>>> import numpy as np
>>> import numpy.linalg as la
>>> np.set_printoptions(precision=2, suppress=True, linewidth=200)
>>> def tidy(a):
...     return np.round(a, 2) + 0
... 
>>> A = np.load("test6.npy")
>>> print(A)
[[-0.06  1.15  3.8 ]
 [-0.74 -0.19 -8.86]
 [-0.03 -1.64  2.58]]
>>> hat = np.triu(np.array([[2, 1, 1], [3, 3, 2], [3, 2, 0]]), 1) + np.eye(3)
>>> out = hat @ A @ la.inv(hat)
>>> print(tidy(out))
[[-0.83  0.15 -1.95]
 [-0.8  -2.67  2.44]
 [-0.03 -1.61  5.83]]
>>> print(tidy(la.det(out)))
7.99
>>> print(tidy(np.poly(out)))
[  1.    -2.33 -14.2   -7.99]
>>> print(tidy(hat @ A - A @ hat))
[[-0.77 -1.77 -8.52]
 [-0.06 -2.54  6.28]
 [ 0.    0.03  3.31]]
>>> out = la.inv(A)
>>> print(tidy(la.det(A) * out))
[[-15.02  -9.2   -9.47]
 [  2.18  -0.04  -3.34]
 [  1.21  -0.13   0.86]]
>>> print(tidy(la.det(A) * la.det(out)))
1.0
>>> print(tidy(out))
[[-1.88 -1.15 -1.18]
 [ 0.27 -0.01 -0.42]
 [ 0.15 -0.02  0.11]]
>>> print(tidy(la.slogdet(A)[0]))
1.0
>>> print(tidy(A @ out))
[[1. 0. 0.]
 [0. 1. 0.]
 [0. 0. 1.]]
>>> print(tidy(la.cond(A)))
25.07
>>> X = np.array([[0.0, 0.0, 0.0, 0.0],
...     [0.6, 1.5, 1.3, 0.6],
...     [0.06, 0.15, 0.13, 0.06],
...     [-0.48, -1.2, -1.04, -0.48],
...     [-0.18, -0.45, -0.39, -0.18]])
>>> r0 = np.array([1, 5, 4])
>>> print(tidy(np.polyval(r0, X[3])))
[ 1.83 -0.56 -0.12  1.83]
>>> print(tidy(np.correlate(X[3], X[4], "full")))
[0.09 0.4  0.87 1.12 0.87 0.4  0.09]
>>> print(tidy(np.cross(X[3, :3], X[4, :3])))
[0. 0. 0.]
